$ python -q
>>> import numpy as np
>>> np.set_printoptions(precision=3, suppress=True, linewidth=160, sign=" ")
>>> tidy = lambda a: np.round(a, 3) + 0
>>> r0 = np.array([-2, -5, 8, 0])
>>> rng = np.random.default_rng(262)
>>> feats = np.outer(rng.normal(size=16), r0) + 0.02 * rng.normal(size=(16, 4))
>>> tidy(feats)
array([[ -1.786,  -4.453,   7.117,  -0.042],
       [ -1.507,  -3.694,   5.919,   0.044],
       [ -0.16 ,  -0.502,   0.778,   0.021],
       [  1.731,   4.207,  -6.73 ,  -0.033],
       [ -0.11 ,  -0.263,   0.459,   0.002],
       [ -0.958,  -2.391,   3.792,   0.   ],
       [ -3.255,  -8.145,  13.049,  -0.018],
       [  2.679,   6.655, -10.695,   0.017],
       [ -1.853,  -4.583,   7.288,   0.028],
       [ -1.021,  -2.572,   4.135,  -0.011],
       [ -1.013,  -2.571,   4.071,   0.007],
       [  0.582,   1.447,  -2.304,   0.016],
       [ -5.24 , -13.105,  20.913,   0.007],
       [  1.483,   3.598,  -5.749,  -0.028],
       [ -0.537,  -1.321,   2.127,  -0.002],
       [ -1.649,  -4.136,   6.651,  -0.004]])
>>> U, s, VT = np.linalg.svd(feats)
>>> np.argmax(s[:-1] / (s[1:] + 1e-6)) + 1
np.int64(1)
>>> B = U[:, :1] @ np.diag(s[:1]) @ VT[:1]
>>> tidy(np.linalg.norm(feats - B) / np.linalg.norm(feats))
np.float64(0.003)
>>> np.linalg.matrix_rank(B)
np.int64(1)
>>> tidy(np.linalg.norm(feats - B, 2)), tidy(s[1])
(np.float64(0.105), np.float64(0.105))
>>> D = np.linalg.norm(feats[:, None] - feats[None], axis=-1)
>>> D.mean(axis=1).argmax()
np.int64(12)
>>> (D + 1e9 * np.eye(16)).round(6).argmin(axis=1)
array([  8,  15,   4,  13,   2,  10,   8,   3,   0,  10,   9,   4,   6,   3,   2,   0])
>>> tidy(D[:5, :5])
array([[  0.   ,   1.447,   7.644,  16.706,   8.043],
       [  1.447,   0.   ,   6.199,  15.262,   6.598],
       [  7.644,   6.199,   0.   ,   9.063,   0.402],
       [ 16.706,  15.262,   9.063,   0.   ,   8.664],
       [  8.043,   6.598,   0.402,   8.664,   0.   ]])
>>> K = np.loadtxt("data.csv", delimiter=",")
>>> K
array([[ 0., -3., -3.],
       [ 3.,  3., -5.],
       [ 0.,  0.,  0.]])
>>> tidy(K @ np.linalg.pinv(K) @ K)
array([[ 0., -3., -3.],
       [ 3.,  3., -5.],
       [ 0.,  0.,  0.]])
>>> (K + K.T) / 2
array([[ 0. ,  0. , -1.5],
       [ 0. ,  3. , -2.5],
       [-1.5, -2.5,  0. ]])
>>> K.inv()
Traceback (most recent call last):
  File "<python-input-21>", line 1, in <module>
    K.inv()
    ^^^^^
AttributeError: 'numpy.ndarray' object has no attribute 'inv'
>>> tidy(np.linalg.matrix_power(K, 4))
array([[  0.,  81.,  81.],
       [-81., -81., 135.],
       [  0.,   0.,   0.]])
>>> tidy(np.sort(np.abs(np.linalg.eigvals(K))))
array([ 0.,  3.,  3.])
>>> K @ K
array([[ -9.,  -9.,  15.],
       [  9.,   0., -24.],
       [  0.,   0.,   0.]])
>>> M = np.loadtxt("case12.csv", delimiter=",")
>>> M
array([[-2.946,  8.665],
       [-9.075, -3.858]])
>>> x = np.array([-6, -8])
>>> rhs = M @ x
>>> beta, lr = np.zeros(2), 1 / np.linalg.norm(M, 2) ** 2
>>> for i in range(25):
...     beta -= lr * M.T @ (M @ beta - rhs)
...     if i % 5 == 0: print(i, round(np.linalg.norm(M @ beta - rhs), 3))
... 
0 2.893
5 0.001
10 0.0
15 0.0
20 0.0
>>> beta
array([-6., -8.])
>>> B = np.linalg.inv(M)
>>> tidy(np.linalg.det(M) * np.linalg.det(B))
np.float64(1.0)
>>> tidy(B)
array([[-0.043, -0.096],
       [ 0.101, -0.033]])
>>> idx = rng.permutation(2)
>>> idx
array([ 0,  1])
>>> B = M[idx][:, idx]
>>> np.allclose(B, M)
True
>>> tidy(np.sort(np.abs(np.linalg.eigvals(B))))
array([ 9.487,  9.487])
>>> np.trace(B)
np.float64(-6.804)
>>> B
array([[-2.946,  8.665],
       [-9.075, -3.858]])
>>> tidy(np.linalg.det(B)), tidy(np.linalg.det(M[idx]))
(np.float64(90.001), np.float64(90.001))
>>> P = np.triu(np.array([[0, -3], [3, -1]]), 1) + np.eye(2)
>>> B = P @ M @ np.linalg.inv(P)
>>> tidy(B)
array([[ 24.279,  93.076],
       [ -9.075, -31.083]])
>>> tidy(np.trace(B)), np.trace(M)
(np.float64(-6.804), np.float64(-6.804))
>>> F = np.load("sample6.npy")
>>> F
array([[ 1,  3,  0,  2,  1],
       [ 0,  0,  2,  1,  3],
       [ 1,  3, -4,  0, -5]])
>>> rank = np.linalg.matrix_rank(F)
>>> rank
np.int64(2)
>>> null = np.linalg.svd(F)[2][rank:].T
>>> null.shape
(5, 3)
>>> np.allclose(F @ null, 0)
True
>>> [int(np.linalg.matrix_rank(np.delete(F, i, axis=0))) for i in range(3)]
[2, 2, 2]
>>> tidy(F @ null)
array([[ 0.,  0.,  0.],
       [ 0.,  0.,  0.],
       [ 0.,  0.,  0.]])
>>> U, s, VT = np.linalg.svd(F)
>>> tidy(s)
array([ 7.883,  4.227,  0.   ])
>>> B = U[:, :2] @ np.diag(s[:2]) @ VT[:2]
>>> tidy(np.linalg.norm(F - B) / np.linalg.norm(F))
np.float64(0.0)
>>> np.linalg.matrix_rank(B)
np.int64(2)
>>> np.allclose(F[:-1].T @ np.linalg.lstsq(F[:-1].T, F[-1])[0], F[-1])
True
>>> np.abs(np.diag(np.linalg.qr(F)[1])) > 1e-9
array([ True, False,  True])
>>> tidy(F @ np.linalg.pinv(F) @ F)
array([[ 1.,  3.,  0.,  2.,  1.],
       [ 0.,  0.,  2.,  1.,  3.],
       [ 1.,  3., -4.,  0., -5.]])
>>> np.unique(F.round(6), axis=0).shape
(3, 5)
>>> J = np.array([[1, -1], [-1, 2], [3, 2]])
>>> J[-1] = J[0] + 5 * J[1]
>>> J
array([[ 1, -1],
       [-1,  2],
       [-4,  9]])
>>> idx = rng.permutation(2)
>>> B = J[:, idx] * rng.choice([-1, 1], 2)
>>> B
array([[ 1, -1],
       [-1,  2],
       [-4,  9]])
>>> U, _, VT = np.linalg.svd(J.T @ B)
>>> idx
array([ 0,  1])
>>> tidy(np.linalg.lstsq(J, B)[0])
array([[ 1.,  0.],
       [ 0.,  1.]])
>>> arr = np.loadtxt("out10.csv", delimiter=",")
>>> arr
array([[ 0.,  1.,  4.],
       [ 1.,  0.,  0.],
       [ 4.,  0.,  0.]])
>>> r0 = np.array([2, 3])
>>> np.correlate(arr[0], arr[2], "full")
array([  0.,   0.,   0.,   4.,  16.])
>>> np.polyval(r0, arr[0])
array([  3.,   5.,  11.])
>>> A = np.load("x.npy")
>>> A
array([[ 0,  1,  1,  1],
       [ 0,  2,  0,  0],
       [ 2,  1,  2,  1],
       [ 0, -5,  1,  1]])
>>> B = np.array([[7, 2], [9, 5]])
>>> W2 = np.kron(B, K)
>>> W2.shape
(6, 6)
>>> tidy(np.linalg.norm(W2, 2)), tidy(np.linalg.norm(B, 2) * np.linalg.norm(K, 2))
(np.float64(83.502), np.float64(83.502))
>>> U, s, VT = np.linalg.svd(A)
>>> np.argmax(s[:-1] / (s[1:] + 1e-6)) + 1
np.int64(3)
>>> tidy(s)
array([ 5.623,  3.357,  1.054,  0.   ])
>>> B = U[:, :3] @ np.diag(s[:3]) @ VT[:3]
>>> tidy(np.abs(A - B).max())
np.float64(0.0)
>>> np.linalg.matrix_rank(B)
np.int64(3)
>>> U, s, VT = np.linalg.svd(A)
>>> V = VT[:(s > 1e-8).sum()]
>>> x = A[0] + -3 * A[1] + rng.integers(2) * np.eye(4)[2]
>>> x
array([ 0., -5.,  2.,  1.])
>>> np.linalg.matrix_rank(np.vstack([A, x]))
np.int64(4)
>>> m1 = np.load("w.npy")
>>> m1
array([[-1.,  1.,  0.,  0.,  0.],
       [ 0., -1.,  1.,  0.,  0.],
       [ 0.,  0., -1.,  1.,  0.],
       [ 0.,  0.,  0., -1.,  1.],
       [ 0.,  0.,  0.,  0., -1.]])
>>> # triangular: eigenvalues sit on the diagonal
>>> x = np.array([-2, 0, -3, -9, 5])
>>> a = np.maximum(m1 @ x, 0)
>>> m1.T @ a
array([ -2.,   2.,   0., -14.,  14.])
>>> a
array([  2.,   0.,   0.,  14.,   0.])
>>> np.maximum(m1 @ (3 * x), 0)
array([  6.,   0.,   0.,  42.,   0.])
>>> np.flatnonzero(a > 1e-9)
array([ 0,  3])
>>> rank = np.linalg.matrix_rank(A)
>>> rank
np.int64(3)
>>> null = np.linalg.svd(A)[2][rank:].T
>>> [int(np.linalg.matrix_rank(np.delete(A, i, axis=0))) for i in range(4)]
[3, 3, 2, 3]
>>> np.linalg.matrix_rank(A.T @ A), np.linalg.matrix_rank(A @ A.T)
(np.int64(3), np.int64(3))
>>> [int(np.linalg.matrix_rank(A[:, :j + 1])) for j in range(4)]
[1, 2, 3, 3]
>>> tidy(null @ null.T)
array([[ 0.111,  0.   , -0.222,  0.222],
       [ 0.   ,  0.   ,  0.   ,  0.   ],
       [-0.222,  0.   ,  0.444, -0.444],
       [ 0.222,  0.   , -0.444,  0.444]])
>>> np.allclose(A @ null, 0)
True
>>> null.shape
(4, 1)
>>> tidy(null[:, 0] / null[np.abs(null[:, 0]).round(6).argmax(), 0])
array([-0.5,  0. ,  1. , -1. ])
>>> x = np.array([0, -2, -2, 0, -2])
>>> np.einsum("ij,j->i", m1, x)
array([-2.,  0.,  2., -2.,  2.])
>>> m1 * x
array([[-0., -2., -0.,  0., -0.],
       [ 0.,  2., -2.,  0., -0.],
       [ 0., -0.,  2.,  0., -0.],
       [ 0., -0., -0., -0., -2.],
       [ 0., -0., -0.,  0.,  2.]])
>>> np.linalg.norm(m1 @ x) <= np.linalg.norm(m1, 2) * np.linalg.norm(x) + 1e-9
np.True_
>>> r0 = np.array([2, -2, 1, 0, 0])
>>> B = m1 + np.outer(r0, np.eye(5)[4])
>>> tidy(np.linalg.det(B) / np.linalg.det(m1)), tidy(1 + np.linalg.solve(m1, r0)[4])
(np.float64(1.0), np.float64(1.0))
>>> B
array([[-1.,  1.,  0.,  0.,  2.],
       [ 0., -1.,  1.,  0., -2.],
       [ 0.,  0., -1.,  1.,  1.],
       [ 0.,  0.,  0., -1.,  1.],
       [ 0.,  0.,  0.,  0., -1.]])
>>> np.linalg.matrix_rank(B - m1)
np.int64(1)
